% ipython --no-banner

In [1]: import numpy as np

In [2]: np.set_printoptions(precision=1, suppress=True, linewidth=200)

In [3]: def tidy(a):
   ...:     return np.round(a, 1) + 0
   ...: 

In [4]: J = np.array([[0.0, 1.0, -1.0, 2.0],
   ...:     [-1.0, 2.0, -1.0, 2.0],
   ...:     [1.0, -1.0, 0.0, 0.0],
   ...:     [1.0, -1.0, 0.0, 0.0]])

In [5]: tidy(np.linalg.norm(J, 2) / np.linalg.norm(J))
Out[5]: np.float64(0.9)

In [6]: np.argsort(-np.linalg.norm(J, axis=0).round(6), kind="stable")[:3]
Out[6]: array([3, 1, 0])

In [7]: [round(float(x), 1) for x in np.linalg.svd(J, compute_uv=False)[:3]]
Out[7]: [4.1, 1.8, 0.0]

In [8]: arr = np.loadtxt("layer1.csv", delimiter=",")

In [9]: arr
Out[9]: 
array([[  4.1,   5.8,   3.4, -13.6,  -0.4,   0. ,   0. ,   0.2,   0. ],
       [  1.6,   2.6,  -1.4, -18.1,   0.5,  -0.1,  -0.2,  -0.1,   0.1],
       [ -1.6,   2.1,  -1.3, -12.8,  -2.2,   0.2,  -0.2,  -0.4,  -0.2],
       [  5.1,   3.3,  -0.2,  19.4,  -2.5,   0.1,   0. ,   0. ,  -0.2],
       [ -5.6,   1.3,   4.6, -17.7,  -2.4,   0. ,  -0.6,   1.1,  -0.2],
       [ -7.2,   0.8,  -2.9,   1.9,  -1.3,  -0.2,   0.2,   0.6,   0. ],
       [-25.6,  -6.1,   1.1, -20.4,   2.4,   0.1,  -0.2,   0.8,   0.1],
       [ 21.4,  -6.7,  -3.9, -24.5,   2.9,   0.1,  -0.4,  -0.8,   0. ],
       [-10.5,  -0.3,  -1.2,  10.1,   0.9,  -0.1,   0.6,  -0.5,  -0.1],
       [ -3.7,  -5.8,  -0.8,   5.1,   0. ,  -0.1,  -0.2,   0.1,   0. ],
       [  1.6,   0.1,  -3.1, -23. ,  -1.8,   0.1,  -0.2,   0.1,   0.1],
       [  2.5,   2.5,   0.6,   2.6,   0.1,   0. ,  -0.2,   0.4,   0. ],
       [-18.4,  -4.2,   1.5,  -1.2,   0.2,   0.1,   0.1,   0.3,  -0.3],
       [  4.8,   1.2,   2.2, -12.8,  -0.1,   0.1,   0.1,   0.4,   0. ],
       [ -2.1,  -0.4,   1.6, -38.6,   0. ,  -0.1,  -0.4,   0.3,  -0.1],
       [ -1.9,   3.1,   1. ,   5.3,  -0.1,   0.1,   0.2,  -0.1,   0. ],
       [ -1.6,   1.7,   1.6,  -3.4,  -0.1,   0. ,   0.5,  -0.5,  -0.1],
       [ -1. ,  -2.8,  -2.6, -13.3,  -2.4,   0. ,  -0.1,  -1.1,  -0.1]])

In [10]: hat = arr @ np.linalg.solve(arr.T @ arr, arr.T)

In [11]: np.linalg.matrix_rank(np.eye(18) - hat)
Out[11]: np.int64(9)

In [12]: tidy(np.diag(hat))
Out[12]: array([0.3, 0.4, 0.5, 0.4, 0.6, 0.7, 0.8, 0.9, 0.4, 0.3, 0.6, 0.2, 0.6, 0.5, 0.5, 0.2, 0.4, 0.7])

In [13]: np.allclose(hat @ hat, hat)
Out[13]: True

In [14]: tidy(hat @ arr[:, 8])
Out[14]: array([ 0. ,  0.1, -0.2, -0.2, -0.2,  0. ,  0.1,  0. , -0.1,  0. ,  0.1,  0. , -0.3,  0. , -0.1,  0. , -0.1, -0.1])
